$ python -q
>>> import numpy as np
>>> np.set_printoptions(precision=3, suppress=True, linewidth=120, floatmode="fixed")
>>> sv = 3 * 0.9 ** np.arange(4)
>>> rng = np.random.default_rng(31851)
>>> M = rng.normal(size=(22, 4)) * rng.permutation(sv)
>>> M
array([[-2.264,  0.690, -3.778,  0.486],
       [ 1.653,  0.931, -2.053, -1.862],
       [ 0.160, -2.017,  0.997, -0.277],
       [ 4.724,  0.515, -0.818, -0.972],
       [-1.452,  0.346, -0.891, -1.027],
       [ 3.154,  4.709,  8.097, -2.023],
       [-0.381, -2.232, -2.321,  0.488],
       [ 1.084, -4.045, -2.169,  1.108],
       [ 0.982,  0.204, -3.070,  2.330],
       [-3.565, -5.287,  2.593,  2.570],
       [-0.181,  0.484, -2.144, -2.449],
       [-0.988,  3.169, -4.815,  2.407],
       [ 0.505, -2.017, -2.905, -4.943],
       [ 3.925,  5.670, -4.194,  1.986],
       [ 1.478,  2.063,  4.408, -0.490],
       [ 5.713,  1.047, -1.956,  0.381],
       [-3.542,  1.073, -1.924,  1.396],
       [-2.106,  0.822, -4.246, -0.767],
       [-1.762, -2.964,  7.418, -2.337],
       [ 0.423, -4.570,  4.376, -2.573],
       [ 2.033, -2.907, -0.470, -5.713],
       [ 1.795,  1.332,  0.396, -2.071]])
>>> gram = np.cov(M, rowvar=False)
>>> np.linalg.eigvalsh(gram)[::-1]
array([14.955,  9.460,  5.423,  2.975])
>>> m1 = np.load("m.npy")
>>> m1
array([[ 0,  0, -1,  0, -5,  1, -1,  0],
       [ 0, -2,  0,  0,  0,  0,  0,  0],
       [ 0,  3,  0,  0,  0,  1,  0,  1],
       [ 0,  0,  0,  0,  0,  1,  0,  0],
       [ 5,  0, -1, -4,  0,  5,  2,  0],
       [ 0,  0,  0,  0,  0,  0,  0,  0],
       [ 0,  0,  0,  0,  0,  0,  1,  0],
       [ 0,  0,  0,  1,  0,  0,  0,  0],
       [ 0,  0,  0,  0,  0,  3,  0,  0]])
>>> r = np.linalg.matrix_rank(m1)
>>> r
np.int64(7)
>>> N = np.linalg.svd(m1)[2][r:].T
>>> np.round(m1 @ N, 3) + 0
array([[0.000],
       [0.000],
       [0.000],
       [0.000],
       [0.000],
       [0.000],
       [0.000],
       [0.000],
       [0.000]])
>>> np.round(N[:, 0] / N[np.abs(N[:, 0]).round(6).argmax(), 0], 3) + 0
array([ 0.200,  0.000,  1.000,  0.000, -0.200,  0.000,  0.000,  0.000])
>>> [int(np.linalg.matrix_rank(m1[:i])) for i in range(1, len(m1) + 1)]
[1, 2, 3, 4, 5, 5, 6, 7, 7]
>>> m1 @ m1
Traceback (most recent call last):
  File "<python-input-16>", line 1, in <module>
    m1 @ m1
    ~~~^~~~
ValueError: matmul: Input operand 1 has a mismatch in its core dimension 0, with gufunc signature (n?,k),(k,m?)->(n?,m?) (size 9 is different from 8)
>>> gram = m1.T @ m1
>>> np.round(np.linalg.eigvalsh(gram)[::-1], 3) + 0
array([76.054, 27.843, 14.340,  5.968,  0.969,  0.542,  0.283,  0.000])
>>> np.allclose(gram, gram.T)
True
>>> np.linalg.matrix_rank(gram)
np.int64(7)
>>> (m1 @ m1.T).shape
(9, 9)
>>> [round(float(x), 3) for x in np.linalg.svd(m1, compute_uv=False)[:3]]
[8.721, 5.277, 3.787]
>>> np.linalg.cond(m1) > 100
np.True_
>>> np.argsort(-np.linalg.norm(m1, axis=0).round(6), kind="stable")[:3]
array([5, 0, 4])
>>> vec = np.array([3, 8, 3, 6, 2, 2, 8, 6])
>>> (m1 @ vec).argmax()
np.int64(2)
>>> m1 @ np.eye(8)[5]
array([1.000, 0.000, 1.000, 1.000, 5.000, 0.000, 0.000, 0.000, 3.000])
>>> m1 @ vec
array([-19, -16,  32,   2,  14,   0,   8,   6,   6])
>>> np.linalg.norm(m1 @ vec) <= np.linalg.norm(m1, 2) * np.linalg.norm(vec) + 1e-9
np.True_
>>> m1 @ np.ones(8)
array([-6.000, -2.000,  5.000,  1.000,  7.000,  0.000,  1.000,  1.000,  3.000])
>>> vec @ m1
Traceback (most recent call last):
  File "<python-input-31>", line 1, in <module>
    vec @ m1
    ~~~~^~~~
ValueError: matmul: Input operand 1 has a mismatch in its core dimension 0, with gufunc signature (n?,k),(k,m?)->(n?,m?) (size 9 is different from 8)
>>> arr = np.vander(np.arange(5) - 2, 4, increasing=True)
>>> arr
array([[ 1, -2,  4, -8],
       [ 1, -1,  1, -1],
       [ 1,  0,  0,  0],
       [ 1,  1,  1,  1],
       [ 1,  2,  4,  8]])
>>> out = np.array([[-2, 1, -9], [-6, -8, 0], [-5, -2, -7], [9, 4, 7]])
>>> np.linalg.matrix_rank(arr @ out)
np.int64(3)
>>> np.vstack([arr, out.T]).shape
(8, 4)
>>> np.linalg.matrix_rank(np.vstack([arr, out.T]))
np.int64(4)
>>> out @ arr
Traceback (most recent call last):
  File "<python-input-38>", line 1, in <module>
    out @ arr
    ~~~~^~~~~
ValueError: matmul: Input operand 1 has a mismatch in its core dimension 0, with gufunc signature (n?,k),(k,m?)->(n?,m?) (size 5 is different from 3)
>>> np.einsum("ij->j", arr)
array([ 5,  0, 10,  0])
>>> np.einsum("ik,kj->ij", arr, out)
array([[-82, -23, -93],
       [-10,   3, -23],
       [ -2,   1,  -9],
       [ -4,  -5,  -9],
       [ 38,   9,  19]])
>>> out.T @ arr.T
array([[-82, -10,  -2,  -4,  38],
       [-23,   3,   1,  -5,   9],
       [-93, -23,  -9,  -9,  19]])
>>> np.einsum("ij,ij->i", arr, arr)
array([85,  4,  1,  4, 85])
